$ python3 -q
>>> import numpy as np
>>> import numpy.linalg as la
>>> np.set_printoptions(suppress=True, linewidth=200)
>>> rd = lambda a: np.round(a, 2) + 0
>>> A2 = np.array([[1, 1], [1, -1]])
>>> rng = np.random.default_rng(8916)
>>> F = np.kron(A2, np.kron(A2, A2))[rng.permutation(8)][:3]
>>> F
array([[ 1, -1, -1,  1,  1, -1, -1,  1],
       [ 1,  1,  1,  1, -1, -1, -1, -1],
       [ 1, -1, -1,  1, -1,  1,  1, -1]])
>>> # columns 1 and 2 are equal
>>> x0 = np.array([2, -2, 0, 0, -1, 2, 0, 0])
>>> F @ np.eye(8)[6]
array([-1., -1.,  1.])
>>> F * x0
array([[ 2,  2,  0,  0, -1, -2,  0,  0],
       [ 2, -2,  0,  0,  1, -2,  0,  0],
       [ 2,  2,  0,  0,  1,  2,  0,  0]])
>>> np.einsum("ij,j->i", F, x0)
array([ 1, -1,  7])
>>> x0 @ F
Traceback (most recent call last):
  File "<python-input-13>", line 1, in <module>
    x0 @ F
    ~~~^~~
ValueError: matmul: Input operand 1 has a mismatch in its core dimension 0, with gufunc signature (n?,k),(k,m?)->(n?,m?) (size 3 is different from 8)
>>> t = np.radians(89)
>>> Rm = np.eye(8)
>>> Rm[0, 0] = Rm[3, 3] = np.cos(t)
>>> Rm[0, 3], Rm[3, 0] = -np.sin(t), np.sin(t)
>>> rd(Rm)
array([[ 0.02,  0.  ,  0.  , -1.  ,  0.  ,  0.  ,  0.  ,  0.  ],
       [ 0.  ,  1.  ,  0.  ,  0.  ,  0.  ,  0.  ,  0.  ,  0.  ],
       [ 0.  ,  0.  ,  1.  ,  0.  ,  0.  ,  0.  ,  0.  ,  0.  ],
       [ 1.  ,  0.  ,  0.  ,  0.02,  0.  ,  0.  ,  0.  ,  0.  ],
       [ 0.  ,  0.  ,  0.  ,  0.  ,  1.  ,  0.  ,  0.  ,  0.  ],
       [ 0.  ,  0.  ,  0.  ,  0.  ,  0.  ,  1.  ,  0.  ,  0.  ],
       [ 0.  ,  0.  ,  0.  ,  0.  ,  0.  ,  0.  ,  1.  ,  0.  ],
       [ 0.  ,  0.  ,  0.  ,  0.  ,  0.  ,  0.  ,  0.  ,  1.  ]])
>>> A2 = F @ Rm.T
>>> rd(np.abs(A2 - F).max(axis=0))
array([1.98, 0.  , 0.  , 0.02, 0.  , 0.  , 0.  , 0.  ])
>>> rd(la.svd(F, compute_uv=False)), rd(la.svd(A2, compute_uv=False))
(array([2.83, 2.83, 2.83]), array([2.83, 2.83, 2.83]))
>>> x0 = np.array([1, -1, 3, 3, -1, 1, -2, 1])
>>> rd(la.det(Rm))
np.float64(1.0)
>>> rd(la.norm(x0)), rd(la.norm(Rm @ x0))
(np.float64(5.2), np.float64(5.2))
>>> rd(la.inv(Rm))
array([[ 0.02,  0.  ,  0.  ,  1.  ,  0.  ,  0.  ,  0.  ,  0.  ],
       [ 0.  ,  1.  ,  0.  ,  0.  ,  0.  ,  0.  ,  0.  ,  0.  ],
       [ 0.  ,  0.  ,  1.  ,  0.  ,  0.  ,  0.  ,  0.  ,  0.  ],
       [-1.  ,  0.  ,  0.  ,  0.02,  0.  ,  0.  ,  0.  ,  0.  ],
       [ 0.  ,  0.  ,  0.  ,  0.  ,  1.  ,  0.  ,  0.  ,  0.  ],
       [ 0.  ,  0.  ,  0.  ,  0.  ,  0.  ,  1.  ,  0.  ,  0.  ],
       [ 0.  ,  0.  ,  0.  ,  0.  ,  0.  ,  0.  ,  1.  ,  0.  ],
       [ 0.  ,  0.  ,  0.  ,  0.  ,  0.  ,  0.  ,  0.  ,  1.  ]])
>>> rd(np.sort(np.abs(np.degrees(np.angle(la.eigvals(Rm))))))
array([ 0.,  0.,  0.,  0.,  0.,  0., 89., 89.])
>>> rd(Rm.T @ (Rm @ x0))
array([ 1., -1.,  3.,  3., -1.,  1., -2.,  1.])
>>> rd(np.abs(la.eigvals(Rm)))
array([1., 1., 1., 1., 1., 1., 1., 1.])
>>> J = np.load("block18.npy")
>>> J
array([[ 0, -1, -3,  2,  2,  2,  0, -1,  0,  2],
       [ 1,  0,  2,  2,  0,  2,  1,  1,  1,  2],
       [ 0,  1, -3,  2, -1,  3, -2, -4, -3, -2],
       [ 1,  1,  0,  3, -4,  3,  4, -3, -3,  5],
       [-4,  1, -3,  3,  1,  0,  0,  0,  0,  3],
       [-2, -4,  1,  2,  1,  4,  1, -1, -3,  1],
       [ 2, -1, -1,  0,  0,  0,  2, -2, -2,  1],
       [-3, -2,  0,  6,  4,  6, -2,  2,  2,  2],
       [-2,  2, -2,  2, -1,  3, -4, -2, -1, -3],
       [ 0,  3, -5,  3, -5, -2,  1, -4, -5,  1],
       [ 1, -2,  3,  2, -1,  4,  3,  0, -1,  4],
       [-1,  1, -1,  4,  1,  4, -1,  0,  1,  3],
       [ 2, -1, -1,  0,  0,  0,  2, -2, -2,  1],
       [ 2, -1, -1,  2,  1, -1,  3, -1, -1,  3],
       [-2,  2, -2,  4,  0,  2, -3, -1,  0, -1],
       [-2,  2,  0,  2,  0, -1, -1,  1,  1,  1],
       [ 4,  1, -3,  0, -2,  1,  1, -4, -2,  0],
       [ 2, -1, -1,  0,  0,  0,  2, -2, -2,  1],
       [-2,  1, -4,  5, -1,  2,  2, -2, -1,  6],
       [-2, -2,  0,  2,  2,  2, -1,  0, -1, -1],
       [ 0,  0,  0,  0,  0,  0,  0,  0,  0,  0],
       [ 0,  0,  0,  0,  0,  0,  0,  0,  0,  0],
       [ 0, -2,  1,  0, -1,  2,  2, -1, -2,  2],
       [-2,  2, -2,  2, -3, -1, -2, -1, -3, -1],
       [ 0,  4, -2,  0, -3,  1, -3, -2,  0, -2],
       [-3, -2,  0,  6,  4,  6, -2,  2,  2,  2]])
>>> labels = J[:, 8] > np.median(J[:, 8])
>>> r0 = J[labels].mean(axis=0) - J[~labels].mean(axis=0)
>>> rd((((J - J.mean(axis=0)) @ r0 > 0) == labels).mean())
np.float64(0.92)
